In [1]: import numpy as np

In [2]: import numpy.linalg as la

In [3]: np.set_printoptions(precision=2, suppress=True, linewidth=140, sign=" ")

In [4]: tidy = lambda a: np.round(a, 2) + 0

In [5]: A2 = np.array([[0.2, -2.3], [0.4, -0.4], [-0.6, 0.0], [-1.1, -1.5], [1.3, 1.3]])

In [6]: basis = np.array([[2.6, 0.1, 0.7, -0.3], [0.6, 0.7, -1.3, -2.7]])

In [7]: arr = A2 @ basis

In [8]: tidy(arr)
Out[8]: 
array([[-0.86, -1.59,  3.13,  6.15],
       [ 0.8 , -0.24,  0.8 ,  0.96],
       [-1.56, -0.06, -0.42,  0.18],
       [-3.76, -1.16,  1.18,  4.38],
       [ 4.16,  1.04, -0.78, -3.9 ]])

In [9]: # looks like rank 2

In [10]: tidy(la.norm(arr[3], 1)), tidy(la.norm(arr[3], np.inf))
Out[10]: (np.float64(10.48), np.float64(4.38))

In [11]: tidy(la.norm(arr, axis=1))
Out[11]: array([ 7.13,  1.5 ,  1.63,  6.  ,  5.85])

In [12]: la.norm(arr, axis=1).argmax()
Out[12]: np.int64(0)

In [13]: left, s, Vh = la.svd(arr)

In [14]: np.argmax(s[:-1] / (s[1:] + 1e-6)) + 1
Out[14]: np.int64(2)

In [15]: A2 = left[:, :2] @ np.diag(s[:2]) @ Vh[:2]

In [16]: la.matrix_rank(arr, rtol=0.05)
Out[16]: np.int64(2)

In [17]: tidy(la.norm(arr - A2) / la.norm(arr))
Out[17]: np.float64(0.0)

In [18]: tidy(A2)
Out[18]: 
array([[-0.86, -1.59,  3.13,  6.15],
       [ 0.8 , -0.24,  0.8 ,  0.96],
       [-1.56, -0.06, -0.42,  0.18],
       [-3.76, -1.16,  1.18,  4.38],
       [ 4.16,  1.04, -0.78, -3.9 ]])

In [19]: tidy(np.abs(arr - A2).max())
Out[19]: np.float64(0.0)

In [20]: blk = np.stack([arr, 2 * arr, arr[::-1]])

In [21]: (blk @ arr.T).shape
Out[21]: (3, 5, 5)

In [22]: basis = np.array([[3, 1, 2], [1, 0, 3]])

In [23]: rng = np.random.default_rng(87)

In [24]: F = rng.normal(size=(17, 2)) @ basis + np.array([-6, 2, 9])

In [25]: tidy(F)
Out[25]: 
array([[ -4.66,   2.49,   9.59],
       [ -3.  ,   2.48,  14.63],
       [ -8.61,   1.33,   5.87],
       [ -3.49,   2.82,  10.76],
       [ -2.29,   3.58,   9.06],
       [ -8.48,   1.16,   7.41],
       [ -5.61,   1.51,  13.6 ],
       [ -6.9 ,   2.08,   5.75],
       [ -5.62,   2.58,   6.06],
       [ -4.26,   2.72,   9.21],
       [ -8.56,   1.26,   6.51],
       [-10.88,   0.66,   3.74],
       [ -8.55,   0.9 ,   9.06],
       [ -4.53,   2.88,   7.23],
       [ -8.24,   1.27,   7.38],
       [ -2.7 ,   3.11,  11.14],
       [ -6.51,   1.93,   7.98]])

In [26]: Xc = F - F.mean(axis=1)
---------------------------------------------------------------------------
ValueError                                Traceback (most recent call last)
Cell In[26], line 1
----> 1 Xc = F - F.mean(axis=1)

ValueError: operands could not be broadcast together with shapes (17,3) (17,) 

In [27]: Xc = F - F.mean(axis=0)

In [28]: left, s, Vh = la.svd(Xc, full_matrices=False)

In [29]: tidy(s ** 2 / (s ** 2).sum())
Out[29]: array([ 0.82,  0.18,  0.  ])

In [30]: (np.sign(left[:, 0]) == np.sign(left[0, 0])).astype(int)
Out[30]: array([ 1,  1,  0,  1,  1,  0,  1,  0,  0,  1,  0,  0,  0,  1,  0,  1,  0])

In [31]: tidy(s)
Out[31]: array([ 14.2 ,   6.55,   0.  ])

In [32]: la.matrix_rank(Xc)
Out[32]: np.int64(2)

In [33]: tidy((s ** 2).sum() ** 2 / (s ** 4).sum())
Out[33]: np.float64(1.41)

In [34]: d = la.norm(F[:, None] - F[None], axis=-1)

In [35]: d[1].round(6).argsort(kind="stable")[:4]
Out[35]: array([  1,   6,  15,   3])

In [36]: d.shape
Out[36]: (17, 17)

In [37]: la.matrix_rank(d ** 2)
Out[37]: np.int64(4)

In [38]: basis = F[[1, 7]].astype(float)

In [39]: for _ in range(6):
    ...:     z = la.norm(F[:, None] - basis, axis=-1).argmin(axis=1)
    ...:     basis = np.array([F[z == j].mean(axis=0) for j in range(2)])
    ...: 

In [40]: z
Out[40]: array([ 0,  0,  1,  0,  0,  1,  0,  1,  1,  0,  1,  1,  1,  1,  1,  0,  1])

In [41]: tidy(basis)
Out[41]: 
array([[-3.71,  2.67, 11.14],
       [-7.69,  1.61,  6.7 ]])

In [42]: np.abs(basis[1] - basis[0]).argmax()
Out[42]: np.int64(2)

In [43]: tidy(basis[1] - basis[0])
Out[43]: array([-3.97, -1.07, -4.44])

In [44]: mat = np.load("test8.npy")

In [45]: mat
Out[45]: 
array([[-8, -2,  0],
       [12, -1, -4],
       [ 8, -2, -4],
       [ 4, 13, 12]])

In [46]: # rows and columns are dependent

In [47]: tidy(la.norm(mat, 2) / la.norm(mat))
Out[47]: np.float64(0.73)

In [48]: la.matrix_rank(mat, rtol=0.1)
Out[48]: np.int64(2)

In [49]: [round(float(x), 2) for x in la.svd(mat, compute_uv=False)[:3]]
Out[49]: [18.59, 17.21, 0.0]

In [50]: la.cond(mat) > 100
Out[50]: np.True_

In [51]: theta = np.sort(rng.uniform(-2, 2, 10))

In [52]: feats = np.c_[theta, theta ** 2, theta ** 3] @ np.array([[-3, 1, -3], [2, 3, -1], [-1, -3, -3]])

In [53]: tidy(feats)
Out[53]: 
array([[ 20.41,  30.78,  23.61],
       [ 18.97,  27.89,  21.47],
       [ 16.07,  22.24,  17.33],
       [  8.42,   8.65,   7.59],
       [  4.34,   2.83,   3.42],
       [  1.22,   0.1 ,   0.97],
       [ -0.15,   0.06,  -0.16],
       [ -0.53,   0.3 ,  -0.67],
       [ -1.15,   0.9 ,  -2.21],
       [ -2.89,  -0.61, -13.4 ]])

In [54]: vec = np.array([-6, 9, -2])

In [55]: la.norm(feats @ vec) <= la.norm(feats, 2) * la.norm(vec) + 1e-9
Out[55]: np.True_

In [56]: tidy(feats @ vec)
Out[56]: array([107.34,  94.24,  69.04,  12.1 ,  -7.42,  -8.42,   1.76,   7.2 ,  19.42,  38.6 ])

In [57]: tidy(feats @ (2 * vec))
Out[57]: array([214.68, 188.47, 138.08,  24.21, -14.83, -16.84,   3.53,  14.4 ,  38.83,  77.21])

In [58]: tidy(np.einsum("ij,j->i", feats, vec))
Out[58]: array([107.34,  94.24,  69.04,  12.1 ,  -7.42,  -8.42,   1.76,   7.2 ,  19.42,  38.6 ])

In [59]: (feats @ vec).argmax()
Out[59]: np.int64(0)

In [60]: data = np.load("a.npy")

In [61]: data
Out[61]: 
array([[-1,  0,  0,  0],
       [ 0, -2, -2,  0],
       [ 0,  0, -2,  0],
       [ 0,  0,  0, -1]])

In [62]: tidy(la.norm(data) ** 2 / la.norm(data, 2) ** 2)
Out[62]: np.float64(1.34)

In [63]: data[1] @ data[0]
Out[63]: np.int64(0)

In [64]: tidy(la.norm(data, axis=1))
Out[64]: array([ 1.  ,  2.83,  2.  ,  1.  ])

In [65]: tidy(la.norm(data, 1)), tidy(la.norm(data, np.inf))
Out[65]: (np.float64(4.0), np.float64(4.0))

In [66]: la.norm(data, axis=1).argmax()
Out[66]: np.int64(1)

In [67]: tidy(la.norm(data[1], 1)), tidy(la.norm(data[1], np.inf))
Out[67]: (np.float64(4.0), np.float64(2.0))

In [68]: np.prod(np.diag(data)), tidy(la.det(data))
Out[68]: (np.int64(4), np.float64(4.0))

In [69]: data @ data
Out[69]: 
array([[ 1,  0,  0,  0],
       [ 0,  4,  8,  0],
       [ 0,  0,  4,  0],
       [ 0,  0,  0,  1]])

In [70]: la.matrix_power(data - np.diag(np.diag(data)), 4)
Out[70]: 
array([[ 0,  0,  0,  0],
       [ 0,  0,  0,  0],
       [ 0,  0,  0,  0],
       [ 0,  0,  0,  0]])

In [71]: [int(la.matrix_rank(la.matrix_power(data, p))) for p in range(1, 5)]
Out[71]: [4, 4, 4, 4]

In [72]: la.matrix_rank(data - data[0, 0] * np.eye(4))
Out[72]: np.int64(2)

In [73]: A2 = data + rng.integers(-2, 3, (4, 1)) @ rng.integers(-2, 3, (1, 4))

In [74]: A2
Out[74]: 
array([[-1,  0,  0,  0],
       [-2, -4, -2, -2],
       [ 0,  0, -2,  0],
       [ 2,  2,  0,  1]])

In [75]: np.abs(A2 - data).sum(axis=1)
Out[75]: array([ 0,  6,  0,  6])

In [76]: u = np.array([0, 1, 1, 1])

In [77]: A2 = data + np.outer(u, np.eye(4)[3])

In [78]: A2
Out[78]: 
array([[-1.,  0.,  0.,  0.],
       [ 0., -2., -2.,  1.],
       [ 0.,  0., -2.,  1.],
       [ 0.,  0.,  0.,  0.]])

In [79]: A2 = data / np.sqrt((data ** 2).mean(axis=1, keepdims=True))

In [80]: la.matrix_rank(A2) == la.matrix_rank(data)
Out[80]: np.True_

In [81]: la.matrix_rank(data - data.mean(axis=1, keepdims=True))
Out[81]: np.int64(3)

In [82]: A2[0]
Out[82]: array([-2.,  0.,  0.,  0.])

In [83]: E = 0.5 ** np.abs(np.subtract.outer(np.arange(5), np.arange(5)))

In [84]: tidy(E)
Out[84]: 
array([[ 1.  ,  0.5 ,  0.25,  0.12,  0.06],
       [ 0.5 ,  1.  ,  0.5 ,  0.25,  0.12],
       [ 0.25,  0.5 ,  1.  ,  0.5 ,  0.25],
       [ 0.12,  0.25,  0.5 ,  1.  ,  0.5 ],
       [ 0.06,  0.12,  0.25,  0.5 ,  1.  ]])

In [85]: basis = feats[[8, 6]].astype(float)

In [86]: for _ in range(6):
    ...:     z = la.norm(feats[:, None] - basis, axis=-1).argmin(axis=1)
    ...:     basis = np.array([feats[z == j].mean(axis=0) for j in range(2)])
    ...: 

In [87]: z
Out[87]: array([ 1,  1,  1,  0,  0,  0,  0,  0,  0,  0])

In [88]: tidy(basis)
Out[88]: 
array([[ 1.32,  1.75, -0.64],
       [18.48, 26.97, 20.8 ]])

In [89]: np.abs(basis[1] - basis[0]).argmax()
Out[89]: np.int64(1)

In [90]: theta = np.deg2rad(15)

In [91]: K = np.eye(5)

In [92]: K[np.ix_([3, 1], [3, 1])] = [[np.cos(theta), -np.sin(theta)], [np.sin(theta), np.cos(theta)]]

In [93]: tidy(K)
Out[93]: 
array([[ 1.  ,  0.  ,  0.  ,  0.  ,  0.  ],
       [ 0.  ,  0.97,  0.  ,  0.26,  0.  ],
       [ 0.  ,  0.  ,  1.  ,  0.  ,  0.  ],
       [ 0.  , -0.26,  0.  ,  0.97,  0.  ],
       [ 0.  ,  0.  ,  0.  ,  0.  ,  1.  ]])

In [94]: Q, V = la.qr(K[:, :1])[0], la.qr(K[:, 1:])[0]

In [95]: s = la.svd(Q.T @ V, compute_uv=False)

In [96]: tidy(s)
Out[96]: array([ 0.])

In [97]: tidy(np.einsum("ii->", K))
Out[97]: np.float64(4.93)

In [98]: tidy(la.eigvals(K))
Out[98]: array([ 0.97+0.26j,  0.97-0.26j,  1.  +0.j  ,  1.  +0.j  ,  1.  +0.j  ])

In [99]: tidy(np.poly(K))
Out[99]: array([ 1.  , -4.93,  9.8 , -9.8 ,  4.93, -1.  ])

In [100]: tidy(np.kron(np.eye(2, dtype=int), K))
Out[100]: 
array([[ 1.  ,  0.  ,  0.  ,  0.  ,  0.  ,  0.  ,  0.  ,  0.  ,  0.  ,  0.  ],
       [ 0.  ,  0.97,  0.  ,  0.26,  0.  ,  0.  ,  0.  ,  0.  ,  0.  ,  0.  ],
       [ 0.  ,  0.  ,  1.  ,  0.  ,  0.  ,  0.  ,  0.  ,  0.  ,  0.  ,  0.  ],
       [ 0.  , -0.26,  0.  ,  0.97,  0.  ,  0.  ,  0.  ,  0.  ,  0.  ,  0.  ],
       [ 0.  ,  0.  ,  0.  ,  0.  ,  1.  ,  0.  ,  0.  ,  0.  ,  0.  ,  0.  ],
       [ 0.  ,  0.  ,  0.  ,  0.  ,  0.  ,  1.  ,  0.  ,  0.  ,  0.  ,  0.  ],
       [ 0.  ,  0.  ,  0.  ,  0.  ,  0.  ,  0.  ,  0.97,  0.  ,  0.26,  0.  ],
       [ 0.  ,  0.  ,  0.  ,  0.  ,  0.  ,  0.  ,  0.  ,  1.  ,  0.  ,  0.  ],
       [ 0.  ,  0.  ,  0.  ,  0.  ,  0.  ,  0.  , -0.26,  0.  ,  0.97,  0.  ],
       [ 0.  ,  0.  ,  0.  ,  0.  ,  0.  ,  0.  ,  0.  ,  0.  ,  0.  ,  1.  ]])

In [101]: tidy(la.eigvals(K).sum().real)
Out[101]: np.float64(4.93)

In [102]: P = np.triu(np.array([[3, 5, 1, 2, 7],
     ...:     [6, 7, 4, 2, 9],
     ...:     [1, 0, 9, 8, 4],
     ...:     [2, 1, 6, 4, 2],
     ...:     [5, 7, 6, 3, 2]]), 1) + np.eye(5)

In [103]: A2 = P @ K @ la.inv(P)

In [104]: tidy(P @ K - K @ P)
Out[104]: 
array([[ 0.  , -0.69,  0.  ,  1.23,  0.  ],
       [ 0.  , -0.52,  0.14,  0.  , -0.21],
       [ 0.  , -2.07,  0.  , -0.27,  0.  ],
       [ 0.  ,  0.  ,  1.04,  0.52,  2.4 ],
       [ 0.  ,  0.  ,  0.  ,  0.  ,  0.  ]])

In [105]: tidy(la.det(A2))
Out[105]: np.float64(1.0)

In [106]: tidy(np.trace(A2)), tidy(np.trace(K))
Out[106]: (np.float64(4.93), np.float64(4.93))

In [107]: tidy(np.poly(A2))
Out[107]: array([ 1.  , -4.93,  9.8 , -9.8 ,  4.93, -1.  ])

In [108]: tidy(K[:, 1] @ K[:, 3])
Out[108]: np.float64(0.0)

In [109]: tidy(K @ K.T)
Out[109]: 
array([[ 1.,  0.,  0.,  0.,  0.],
       [ 0.,  1.,  0.,  0.,  0.],
       [ 0.,  0.,  1.,  0.,  0.],
       [ 0.,  0.,  0.,  1.,  0.],
       [ 0.,  0.,  0.,  0.,  1.]])

In [110]: tidy(la.svd(K, compute_uv=False))
Out[110]: array([ 1.,  1.,  1.,  1.,  1.])

In [111]: tidy(la.pinv(K))
Out[111]: 
array([[ 1.  ,  0.  ,  0.  ,  0.  ,  0.  ],
       [ 0.  ,  0.97,  0.  , -0.26,  0.  ],
       [ 0.  ,  0.  ,  1.  ,  0.  ,  0.  ],
       [ 0.  ,  0.26,  0.  ,  0.97,  0.  ],
       [ 0.  ,  0.  ,  0.  ,  0.  ,  1.  ]])

In [112]: z = rng.permutation(5)

In [113]: z
Out[113]: array([ 3,  2,  4,  0,  1])

In [114]: A2 = K[z][:, z]

In [115]: tidy(np.trace(A2))
Out[115]: np.float64(4.93)

In [116]: tidy(A2)
Out[116]: 
array([[ 0.97,  0.  ,  0.  ,  0.  , -0.26],
       [ 0.  ,  1.  ,  0.  ,  0.  ,  0.  ],
       [ 0.  ,  0.  ,  1.  ,  0.  ,  0.  ],
       [ 0.  ,  0.  ,  0.  ,  1.  ,  0.  ],
       [ 0.26,  0.  ,  0.  ,  0.  ,  0.97]])

In [117]: tidy(np.sort(np.abs(la.eigvals(A2))))
Out[117]: array([ 1.,  1.,  1.,  1.,  1.])

In [118]: M = np.load("w.npy")

In [119]: M
Out[119]: 
array([[ 0,  0,  0,  0],
       [ 0,  0,  1,  0],
       [ 3,  0,  0,  0],
       [ 0,  0,  0,  1]])

In [120]: # 2 blocks once reordered

In [121]: tidy(np.trace(la.pinv(M) @ M))
Out[121]: np.float64(3.0)

In [122]: la.lstsq(M[:-1].T, M[-1])[2]
Out[122]: np.int32(2)
